% ipython --no-banner

In [1]: import numpy as np

In [2]: from numpy import linalg as LA

In [3]: np.set_printoptions(precision=2, suppress=True, linewidth=200)

In [4]: feats = np.loadtxt("arr.csv", delimiter=",")

In [5]: feats
Out[5]: 
array([[ 0.34,  0.13, -0.3 ,  0.29, -0.15, -0.1 ],
       [ 0.13,  0.05, -0.12,  0.13, -0.03, -0.04],
       [-0.3 , -0.12,  0.27, -0.27,  0.11,  0.09],
       [ 0.29,  0.13, -0.27,  0.45,  0.27, -0.06],
       [-0.15, -0.03,  0.11,  0.27,  0.86,  0.09],
       [-0.1 , -0.04,  0.09, -0.06,  0.09,  0.03]])

In [6]: x = np.array([5, 1, 5, 3, 4, 4])

In [7]: np.einsum("ij,j->i", feats, x)
Out[7]: array([ 0.16,  0.22, -0.3 ,  2.4 ,  4.38,  0.23])

In [8]: feats @ x
Out[8]: array([ 0.16,  0.22, -0.3 ,  2.4 ,  4.38,  0.23])

In [9]: np.sign((feats @ x).round(6))
Out[9]: array([ 1.,  1., -1.,  1.,  1.,  1.])

In [10]: (feats * x).sum(axis=1)
Out[10]: array([ 0.16,  0.22, -0.3 ,  2.4 ,  4.38,  0.23])

In [11]: feats @ np.eye(6)[0]
Out[11]: array([ 0.34,  0.13, -0.3 ,  0.29, -0.15, -0.1 ])

In [12]: LA.norm(feats @ x) <= LA.norm(feats, 2) * LA.norm(x) + 1e-9
Out[12]: np.True_

In [13]: left, sigma, VT = LA.svd(feats)

In [14]: V = VT[:(sigma > 1e-8).sum()]

In [15]: rng = np.random.default_rng(60)

In [16]: x = feats[2] + -2 * feats[5] + rng.integers(2) * np.eye(6)[0]

In [17]: x
Out[17]: array([-0.11, -0.05,  0.1 , -0.15, -0.08,  0.02])

In [18]: print(np.diag(V.T @ V))
[0.34 0.05 0.27 0.45 0.86 0.03]

In [19]: print(V.T @ V)
[[ 0.34  0.13 -0.3   0.29 -0.15 -0.1 ]
 [ 0.13  0.05 -0.12  0.13 -0.03 -0.04]
 [-0.3  -0.12  0.27 -0.27  0.11  0.09]
 [ 0.29  0.13 -0.27  0.45  0.27 -0.06]
 [-0.15 -0.03  0.11  0.27  0.86  0.09]
 [-0.1  -0.04  0.09 -0.06  0.09  0.03]]

In [20]: round(LA.norm(x - V.T @ V @ x), 2)
Out[20]: np.float64(0.0)

In [21]: np.allclose(V.T @ V @ x, x)
Out[21]: True

In [22]: B = np.array([[1, -1], [3, 0], [-3, -2], [-3, 3], [-1, -2], [2, -1]])

In [23]: np.einsum("ik,kj->ji", feats, B)
Out[23]: 
array([[ 0.74,  0.23, -0.6 , -0.25, -2.07, -0.32],
       [ 1.53,  0.59, -1.36,  1.11, -1.07, -0.46]])

In [24]: LA.matrix_rank(np.vstack([feats, B.T]))
Out[24]: np.int64(4)

In [25]: feats @ B
Out[25]: 
array([[ 0.74,  1.53],
       [ 0.23,  0.59],
       [-0.6 , -1.36],
       [-0.25,  1.11],
       [-2.07, -1.07],
       [-0.32, -0.46]])

In [26]: B.T @ feats.T
Out[26]: 
array([[ 0.74,  0.23, -0.6 , -0.25, -2.07, -0.32],
       [ 1.53,  0.59, -1.36,  1.11, -1.07, -0.46]])

In [27]: np.einsum("ik,kj->ij", feats, B)
Out[27]: 
array([[ 0.74,  1.53],
       [ 0.23,  0.59],
       [-0.6 , -1.36],
       [-0.25,  1.11],
       [-2.07, -1.07],
       [-0.32, -0.46]])

In [28]: np.einsum("ij->j", feats)
Out[28]: array([ 0.2 ,  0.12, -0.22,  0.8 ,  1.15,  0.02])

In [29]: f = np.array([-1, -1])

In [30]: np.round(np.correlate(feats[2], feats[5], "full"), 2) + 0
Out[30]: array([-0.01, -0.03,  0.01,  0.  , -0.04,  0.09, -0.02, -0.01,  0.03, -0.01, -0.01])

In [31]: print(np.round(np.convolve(feats[2], f), 2) + 0)
[ 0.3   0.42 -0.15  0.    0.16 -0.2  -0.09]

In [32]: np.round(np.cross(feats[2, :3], feats[5, :3]), 2) + 0
Out[32]: array([0., 0., 0.])

In [33]: arr = np.load("layer3.npy")

In [34]: arr
Out[34]: 
array([[-0.24, -0.13, -0.69,  0.67],
       [-0.57, -0.23,  0.66,  0.43],
       [ 0.62, -0.74,  0.14,  0.22],
       [ 0.48,  0.62,  0.26,  0.56]])

In [35]: # keeps lengths

In [36]: x = np.array([3, 1, 0, 1])

In [37]: np.einsum("ij,j->i", arr, x)
Out[37]: array([-0.18, -1.51,  1.35,  2.62])

In [38]: print((arr @ x).argmax())
3

In [39]: print(arr @ np.eye(4)[1])
[-0.13 -0.23 -0.74  0.62]

In [40]: x = np.array([2, 0, 2, 0])

In [41]: rhs = arr @ x

In [42]: beta, lr = np.zeros(4), 1 / LA.norm(arr, 2) ** 2

In [43]: for i in range(60):
    ...:     beta -= lr * arr.T @ (arr @ beta - rhs)
    ...:     if i % 10 == 0: print(i, round(LA.norm(arr @ beta - rhs), 2))
    ...: 
0 0.0
10 0.0
20 0.0
30 0.0
40 0.0
50 0.0

In [44]: beta.round(2) + 0
Out[44]: array([2., 0., 2., 0.])

In [45]: round(float(LA.cond(arr)), 2)
Out[45]: 1.0

In [46]: f = np.array([3, 4, 2, 2])

In [47]: B = arr + np.outer(f, np.eye(4)[0])

In [48]: LA.matrix_rank(LA.inv(B) - LA.inv(arr), tol=1e-8)
Out[48]: np.int64(1)

In [49]: print(LA.matrix_rank(B - arr))
1

In [50]: np.round(LA.det(B) / LA.det(arr), 2), round(1 + LA.solve(arr, f)[0], 2)
Out[50]: (np.float64(0.19), np.float64(0.19))
